$ python -q
>>> import numpy as np
>>> np.set_printoptions(precision=2, suppress=True, linewidth=100, floatmode="fixed")
>>> J = np.load("mat.npy")
>>> print(J)
[[0 5 2 3 3 4]
 [5 4 2 0 4 0]
 [2 2 6 2 1 6]
 [3 0 2 2 1 3]
 [3 4 1 1 0 5]
 [4 0 6 3 5 0]]
>>> # symmetric, so the eigenvalues are real
>>> w, vecs = np.linalg.eigh(J)
>>> print(np.linalg.eigvalsh(J @ J))
[  0.11   4.47  16.28  33.34  58.85 260.95]
>>> print(np.linalg.eigvalsh(J + 5 * np.eye(6)))
[-2.67  0.97  4.67  7.11 10.77 21.15]
>>> vec = np.array([5, 0, 2, 4, 4, 4])
>>> target = J @ vec
>>> print(target)
[44 45 58 43 41 64]
>>> print(np.round(np.linalg.solve(J, J[:, 0]), 2) + 0)
[1.00 0.00 0.00 0.00 0.00 0.00]
>>> print(np.round(np.linalg.solve(J, 3 * target), 2) + 0)
[15.00  0.00  6.00 12.00 12.00 12.00]
>>> print(np.all(np.linalg.eigvalsh(J) > 0))
False
>>> print([round(float(np.linalg.det(J[:i, :i])), 2) + 0 for i in range(1, 7)])
[0.0, -25.0, -126.0, -356.0, 1260.0, -2041.0]
>>> print(np.round(np.linalg.eigvalsh(J).min(), 2))
-7.67
>>> rng = np.random.default_rng(40)
>>> z = rng.integers(0, 3, 5)
>>> K = np.array([[2, 2, 0, 1, 1],
...     [1, 1, 2, 1, 0],
...     [2, 2, 0, 1, 0],
...     [0, 2, 0, 1, 2],
...     [1, 2, 0, 0, 2]]) * (z[:, None] == z)
>>> print(K)
[[2 0 0 0 1]
 [0 1 0 1 0]
 [0 0 0 0 0]
 [0 2 0 1 0]
 [1 0 0 0 2]]
>>> # rows and columns are dependent
>>> left, sigma, VT = np.linalg.svd(K)
>>> vecs = VT[:(sigma > 1e-8).sum()]
>>> vec = K[1] + -2 * K[2] + rng.integers(2) * np.eye(5)[4]
>>> print(vec)
[0.00 1.00 0.00 1.00 1.00]
>>> print(np.diag(vecs.T @ vecs))
[1.00 1.00 0.00 1.00 1.00]
>>> print(np.linalg.matrix_rank(np.vstack([K, vec])))
4
>>> print(np.round(vecs.T @ vecs, 2) + 0)
[[1.00 0.00 0.00 0.00 0.00]
 [0.00 1.00 0.00 0.00 0.00]
 [0.00 0.00 0.00 0.00 0.00]
 [0.00 0.00 0.00 1.00 0.00]
 [0.00 0.00 0.00 0.00 1.00]]
>>> print(round(np.linalg.norm(vec - vecs.T @ vecs @ vec), 2))
0.0
>>> left, sigma, VT = np.linalg.svd(K)
>>> print(sigma)
[3.00 2.62 1.00 0.38 0.00]
>>> print(np.argmax(sigma[:-1] / (sigma[1:] + 1e-6)) + 1)
4
>>> other = left[:, :4] @ np.diag(sigma[:4]) @ VT[:4]
>>> print(round(np.linalg.norm(K - other, 2), 2), sigma[4])
0.0 0.0
>>> print(round(np.abs(K - other).max(), 2))
0.0
>>> print(np.linalg.matrix_rank(K, rtol=0.05))
4
>>> print(round(float(np.linalg.norm(K - other) / np.linalg.norm(K)), 2))
0.0
>>> ang = rng.uniform(0, 2 * np.pi, 46)
>>> O, _ = np.linalg.qr(np.array([[-0.6, 0.6],
...     [-0.7, 1.4],
...     [-0.9, 1.2],
...     [-1.3, 2.5],
...     [1.9, -1.3],
...     [1.1, 1.6],
...     [-0.3, -1.1],
...     [-1.7, -0.8],
...     [-0.4, -1.6],
...     [0.1, 1.4],
...     [0.6, -0.8],
...     [2.0, -1.4]]))
>>> A = 10 * np.c_[np.cos(ang), np.sin(ang)] @ O.T
>>> print(A.round(2) + 0)
[[-1.68 -2.53 -2.76 -4.62  4.82  0.86  0.31 -2.70  0.52 -0.95  1.84  5.10]
 [ 1.23  2.90  2.47  5.17 -2.65  3.37 -2.30 -1.73 -3.35  2.92 -1.65 -2.85]
 [-1.00 -0.43 -1.18 -0.90  3.79  4.66 -1.97 -5.45 -2.76  1.74  0.79  3.96]
 [ 1.39  1.38  1.98  2.60 -4.60 -3.46  1.17  4.78  1.61 -0.74 -1.32 -4.83]
 [ 0.18 -1.12 -0.30 -1.89 -1.71 -5.47  2.75  5.27  3.93 -2.88  0.20 -1.74]
 [ 1.65  2.86  2.88  5.18 -4.42  0.59 -1.05  1.33 -1.58  1.73 -1.92 -4.70]
 [ 0.91  2.61  2.03  4.63 -1.54  4.34 -2.66 -2.99 -3.84  3.18 -1.35 -1.69]
 [-1.63 -2.91 -2.87 -5.26  4.28 -0.94  1.22 -0.98  1.82 -1.91  1.92  4.55]
 [-1.63 -2.90 -2.88 -5.24  4.33 -0.82  1.16 -1.10  1.74 -1.85  1.92  4.60]
 [ 1.54  2.99  2.82  5.37 -3.85  1.77 -1.61  0.11 -2.38  2.30 -1.88 -4.11]
 [-1.65 -2.34 -2.66 -4.29  4.88  1.44  0.00 -3.21  0.08 -0.61  1.77  5.16]
 [-1.66 -2.40 -2.69 -4.40  4.87  1.26  0.09 -3.06  0.21 -0.72  1.79  5.14]
 [-0.02 -1.45 -0.64 -2.48 -1.15 -5.45  2.83  5.02  4.05 -3.04  0.43 -1.15]
 [-1.07 -2.77 -2.26 -4.93  2.09 -3.90  2.51  2.40  3.63 -3.08  1.51  2.27]
 [ 0.47  2.09  1.37  3.67 -0.16  5.11 -2.86 -4.19 -4.11  3.24 -0.91 -0.24]
 [ 0.25  1.79  1.02  3.12  0.49  5.32 -2.87 -4.64 -4.12  3.17 -0.68  0.44]
 [-1.36 -2.96 -2.63 -5.31  3.11 -2.84  2.09  1.09  3.05 -2.74  1.75  3.34]
 [-1.53 -2.99 -2.81 -5.38  3.80 -1.86  1.65 -0.01  2.43 -2.33  1.87  4.05]
 [ 0.51 -0.55  0.27 -0.86 -2.59 -5.34  2.54  5.52  3.60 -2.53 -0.18 -2.67]
 [ 1.62  2.18  2.56  4.02 -4.89 -1.86  0.23  3.56  0.25  0.35 -1.71 -5.16]
 [ 1.65  2.34  2.66  4.29 -4.88 -1.44  0.00  3.21 -0.08  0.61 -1.77 -5.16]
 [ 0.61 -0.36  0.45 -0.52 -2.84 -5.25  2.45  5.55  3.47 -2.40 -0.30 -2.94]
 [ 1.07  0.60  1.33  1.21 -3.96 -4.49  1.84  5.38  2.58 -1.58 -0.89 -4.14]
 [ 0.41 -0.72  0.10 -1.17 -2.34 -5.40  2.61  5.47  3.71 -2.65 -0.07 -2.41]
 [-0.49 -2.12 -1.39 -3.71  0.21 -5.08  2.86  4.15  4.10 -3.24  0.93  0.29]
 [ 1.60  2.95  2.86  5.32 -4.14  1.22 -1.36  0.68 -2.01  2.04 -1.91 -4.41]
 [-0.54 -2.19 -1.48 -3.84  0.37 -5.01  2.84  4.03  4.09 -3.25  0.98  0.46]
 [ 0.97  0.36  1.12  0.78 -3.71 -4.73  2.02  5.48  2.84 -1.80 -0.75 -3.88]
 [ 1.57  1.95  2.41  3.61 -4.86 -2.40  0.54  4.00  0.69  0.00 -1.60 -5.12]
 [-0.18 -1.69 -0.91 -2.93 -0.69 -5.37  2.87  4.76  4.10 -3.14  0.61 -0.66]
 [ 0.14 -1.19 -0.37 -2.02 -1.59 -5.47  2.78  5.22  3.96 -2.92  0.25 -1.62]
 [-0.80 -2.50 -1.87 -4.41  1.18 -4.58  2.73  3.34  3.94 -3.22  1.24  1.31]
 [-0.59 -2.25 -1.56 -3.96  0.53 -4.94  2.83  3.90  4.07 -3.25  1.04  0.63]
 [-0.94 -2.64 -2.07 -4.69  1.63 -4.27  2.64  2.89  3.81 -3.17  1.38  1.79]
 [-0.30 -1.87 -1.10 -3.25 -0.33 -5.28  2.87  4.54  4.12 -3.19  0.74 -0.28]
 [ 1.12  2.82  2.33  5.01 -2.27  3.74 -2.45 -2.19 -3.55  3.04 -1.55 -2.46]
 [-1.51 -2.99 -2.79 -5.38  3.71 -2.01  1.72  0.15  2.53 -2.40  1.86  3.96]
 [ 1.61  2.94  2.87  5.31 -4.17  1.17 -1.33  0.74 -1.98  2.02 -1.91 -4.44]
 [ 1.51  1.75  2.26  3.24 -4.79 -2.82  0.78  4.33  1.05 -0.28 -1.50 -5.04]
 [-1.23 -2.90 -2.48 -5.17  2.66 -3.36  2.30  1.71  3.34 -2.92  1.65  2.86]
 [ 0.07 -1.31 -0.49 -2.23 -1.40 -5.47  2.80  5.14  4.00 -2.98  0.33 -1.41]
 [ 0.10 -1.25 -0.43 -2.12 -1.50 -5.47  2.79  5.18  3.98 -2.95  0.29 -1.52]
 [-0.15 -1.64 -0.85 -2.83 -0.80 -5.39  2.86  4.83  4.09 -3.12  0.56 -0.77]
 [-1.63 -2.91 -2.87 -5.26  4.28 -0.94  1.22 -0.98  1.82 -1.90  1.92  4.55]
 [ 1.68  2.56  2.77  4.66 -4.80 -0.77 -0.36  2.62 -0.59  1.00 -1.85 -5.08]
 [ 1.63  2.91  2.87  5.26 -4.28  0.93 -1.21  0.99 -1.81  1.90 -1.92 -4.55]]
>>> z = A[:, 3] > np.median(A[:, 3])
>>> r0 = A[z].mean(axis=0) - A[~z].mean(axis=0)
>>> print(np.argsort(-np.abs(r0).round(6), kind="stable"))
[ 3 11  4  1  2  8  9  5 10  6  0  7]
>>> print(((A - A.mean(axis=0)) @ r0 > 0).astype(int))
[0 1 0 1 0 1 1 0 0 1 0 0 0 0 1 1 0 0 0 1 1 0 1 0 0 1 0 1 1 0 0 0 0 0 0 1 0 1 1 0 0 0 0 0 1 1]
>>> print(r0)
[ 1.93  3.89  3.60  6.99 -4.72  2.77 -2.31 -0.37 -3.39  3.18 -2.40 -5.04]
